% python3 -q
>>> import numpy as np
>>> np.set_printoptions(suppress=True, linewidth=120)
>>> J = np.loadtxt("dump.csv", delimiter=",")
>>> print(J)
[[0. 0. 0. 0. 2. 3. 0. 1. 2.]
 [2. 0. 0. 0. 0. 2. 3. 0. 1.]
 [1. 2. 0. 0. 0. 0. 2. 3. 0.]
 [0. 1. 2. 0. 0. 0. 0. 2. 3.]
 [3. 0. 1. 2. 0. 0. 0. 0. 2.]
 [2. 3. 0. 1. 2. 0. 0. 0. 0.]
 [0. 2. 3. 0. 1. 2. 0. 0. 0.]
 [0. 0. 2. 3. 0. 1. 2. 0. 0.]
 [0. 0. 0. 2. 3. 0. 1. 2. 0.]]
>>> print(J[6] @ J[7])
8.0
>>> print(np.round(np.linalg.norm(J, axis=0), 2))
[4.24 4.24 4.24 4.24 4.24 4.24 4.24 4.24 4.24]
>>> print(round(np.linalg.norm(J, 1), 2), round(np.linalg.norm(J, np.inf), 2))
8.0 8.0
>>> x = np.array([2, -2, 2, 1, -2, 1, -2, 2, -2])
>>> print(J @ np.eye(9)[5])
[3. 2. 0. 0. 0. 0. 2. 1. 0.]
>>> print((J * x).sum(axis=1))
[-3. -2.  0.  0.  6. -5.  2.  4. -2.]
>>> print(np.sign((J @ x).round(6)))
[-1. -1.  0.  0.  1. -1.  1.  1. -1.]
>>> print(J @ np.ones(9))
[8. 8. 8. 8. 8. 8. 8. 8. 8.]
>>> print(np.linalg.norm(J @ x) <= np.linalg.norm(J, 2) * np.linalg.norm(x) + 1e-9)
True
>>> Q, V = np.linalg.qr(J[:, :4])[0], np.linalg.qr(J[:, 4:])[0]
>>> sig = np.linalg.svd(Q.T @ V, compute_uv=False)
>>> print(np.round(np.degrees(np.arccos(sig.clip(0, 1))), 2))
[29.5  32.34 59.56 84.22]
>>> print(sig.round(2))
[0.87 0.84 0.51 0.1 ]
>>> print((sig > 0.9).sum())
0
>>> rng = np.random.default_rng(8303)
>>> z = rng.permutation(9)
>>> other = J[:, z] * rng.choice([-1, 1], 9)
>>> print(other)
[[-1.  0.  0.  0.  2. -0. -3. -2.  0.]
 [-0.  3.  0.  0.  1. -0. -2. -0.  2.]
 [-3.  2.  2.  0.  0. -0. -0. -0.  1.]
 [-2.  0.  1.  2.  3. -0. -0. -0.  0.]
 [-0.  0.  0.  1.  2. -2. -0. -0.  3.]
 [-0.  0.  3.  0.  0. -1. -0. -2.  2.]
 [-0.  0.  2.  3.  0. -0. -2. -1.  0.]
 [-0.  2.  0.  2.  0. -3. -1. -0.  0.]
 [-2.  1.  0.  0.  0. -2. -0. -3.  0.]]
>>> left, _, Vt = np.linalg.svd(J.T @ other)
>>> print(np.round(left @ Vt, 2) + 0)
[[ 0.  0.  0.  0.  0.  0.  0.  0.  1.]
 [ 0.  0.  1.  0.  0.  0.  0.  0.  0.]
 [ 0.  0.  0.  1.  0.  0.  0.  0.  0.]
 [ 0.  0.  0.  0.  0. -1.  0.  0.  0.]
 [ 0.  0.  0.  0.  0.  0.  0. -1.  0.]
 [ 0.  0.  0.  0.  0.  0. -1.  0.  0.]
 [ 0.  1.  0.  0.  0.  0.  0.  0.  0.]
 [-1.  0.  0.  0.  0.  0.  0.  0.  0.]
 [ 0.  0.  0.  0.  1.  0.  0.  0.  0.]]
>>> def softmax(z):
...     e = np.exp(z - z.max(axis=-1, keepdims=True))
...     return e / e.sum(axis=-1, keepdims=True)
... 
>>> print(np.round(softmax(other[3]), 2) + 0)
[0.   0.03 0.08 0.21 0.57 0.03 0.03 0.03 0.03]
>>> att = other @ other.T / np.sqrt(9)
>>> print(softmax(att).round(6).argmax(axis=1))
[0 1 2 3 4 5 6 7 8]
>>> print(np.round(softmax(att)[3] @ other, 2))
[-1.84  0.1   0.99  1.84  2.68 -0.11 -0.17 -0.13  0.14]
>>> K = np.loadtxt("block10.csv", delimiter=",")
>>> print(K)
[[-4.43 -0.8  -6.03 -1.58 -6.01 -0.77  0.02  5.63 -2.46  1.03  7.73 -2.22 -5.72  7.36]
 [-0.45  1.5  10.09 -0.06  3.08  5.59 -6.03 -1.68 -2.36 -2.13 -3.73 -1.86 -4.3   0.93]
 [ 2.47  2.22 10.96  2.47  1.73  5.05 -6.95  0.27 -1.6   0.06 -4.47 -2.87 -5.9   2.17]
 [-3.01  0.33 -8.41 -1.78 -7.96 -2.   -1.36  4.93 -3.32  1.65  7.   -1.48 -2.99  7.67]
 [ 1.03  0.39 10.01 -0.6   0.53  6.   -6.62 -0.71 -2.01 -0.79 -4.03 -2.51 -3.79  1.82]
 [-3.95  2.07 -5.32 -1.8  -6.61 -0.44 -1.55  6.15 -3.54  0.67  6.82 -0.68 -4.81  6.87]
 [ 1.87  1.58 10.77 -0.46  1.82  4.48 -3.91 -1.01 -1.63  0.38 -2.85 -3.33 -3.79 -0.21]
 [ 0.56  2.7   9.91  0.9   2.95  5.42 -6.58  0.95 -2.76  1.21 -3.   -1.46 -4.54  1.81]
 [ 1.69  0.23 11.88 -1.03  0.79  4.11 -5.45 -1.02 -2.51  2.32 -2.86 -0.22 -3.81  1.47]
 [-4.2   0.3  -6.67 -2.14 -9.44  0.1   0.85  7.19 -4.31  1.87  7.17 -1.91 -4.15  6.53]
 [-3.87  1.65 -7.64 -1.52 -5.41 -0.67 -1.03  4.68 -5.42  2.06  7.84 -0.6  -4.77  6.71]]
>>> x = np.array([2, -2, -1, 1, 1, 2, 2, -2, 0, 1, 1, 0, 1, 2])
>>> print(np.round(K @ x, 2))
[ -3.82 -16.79 -16.57  -3.59 -13.59 -14.99 -12.35 -17.27 -11.25  -8.44  -4.54]
>>> print(np.linalg.norm(K @ x) <= np.linalg.norm(K, 2) * np.linalg.norm(x) + 1e-9)
True
>>> print(np.round(K @ np.ones(14), 2))
[ -8.25  -1.41   5.61 -10.73  -1.28  -6.12   3.71   8.07   5.59  -8.81  -7.99]
>>> print(np.round(np.einsum("ij,j->i", K, x), 2))
[ -3.82 -16.79 -16.57  -3.59 -13.59 -14.99 -12.35 -17.27 -11.25  -8.44  -4.54]
>>> print(np.round(K @ (2 * x), 2))
[ -7.64 -33.58 -33.14  -7.18 -27.18 -29.98 -24.7  -34.54 -22.5  -16.88  -9.08]
>>> print(np.sign((K @ x).round(6)))
[-1. -1. -1. -1. -1. -1. -1. -1. -1. -1. -1.]
>>> print((K @ x).argmax())
3
>>> print(np.round((K * x).sum(axis=1), 2))
[ -3.82 -16.79 -16.57  -3.59 -13.59 -14.99 -12.35 -17.27 -11.25  -8.44  -4.54]
>>> other = np.array([[0.5], [-0.7], [-1.7], [-0.2], [-1.6], [-2.1], [-1.1], [0.3]])
>>> basis = np.array([[-1.0, 1.1, -0.6, 0.0, -0.6, 0.9, -0.1, 0.2, -1.2, -1.2, 0.7]])
>>> E = other @ basis
>>> print(E.round(2))
[[-0.5   0.55 -0.3   0.   -0.3   0.45 -0.05  0.1  -0.6  -0.6   0.35]
 [ 0.7  -0.77  0.42  0.    0.42 -0.63  0.07 -0.14  0.84  0.84 -0.49]
 [ 1.7  -1.87  1.02  0.    1.02 -1.53  0.17 -0.34  2.04  2.04 -1.19]
 [ 0.2  -0.22  0.12  0.    0.12 -0.18  0.02 -0.04  0.24  0.24 -0.14]
 [ 1.6  -1.76  0.96  0.    0.96 -1.44  0.16 -0.32  1.92  1.92 -1.12]
 [ 2.1  -2.31  1.26  0.    1.26 -1.89  0.21 -0.42  2.52  2.52 -1.47]
 [ 1.1  -1.21  0.66  0.    0.66 -0.99  0.11 -0.22  1.32  1.32 -0.77]
 [-0.3   0.33 -0.18  0.   -0.18  0.27 -0.03  0.06 -0.36 -0.36  0.21]]
>>> print(np.round(E @ np.linalg.pinv(E) @ E, 2))
[[-0.5   0.55 -0.3   0.   -0.3   0.45 -0.05  0.1  -0.6  -0.6   0.35]
 [ 0.7  -0.77  0.42  0.    0.42 -0.63  0.07 -0.14  0.84  0.84 -0.49]
 [ 1.7  -1.87  1.02  0.    1.02 -1.53  0.17 -0.34  2.04  2.04 -1.19]
 [ 0.2  -0.22  0.12  0.    0.12 -0.18  0.02 -0.04  0.24  0.24 -0.14]
 [ 1.6  -1.76  0.96  0.    0.96 -1.44  0.16 -0.32  1.92  1.92 -1.12]
 [ 2.1  -2.31  1.26  0.    1.26 -1.89  0.21 -0.42  2.52  2.52 -1.47]
 [ 1.1  -1.21  0.66  0.    0.66 -0.99  0.11 -0.22  1.32  1.32 -0.77]
 [-0.3   0.33 -0.18  0.   -0.18  0.27 -0.03  0.06 -0.36 -0.36  0.21]]
>>> print(np.unique(E.round(6), axis=0).shape)
(8, 11)
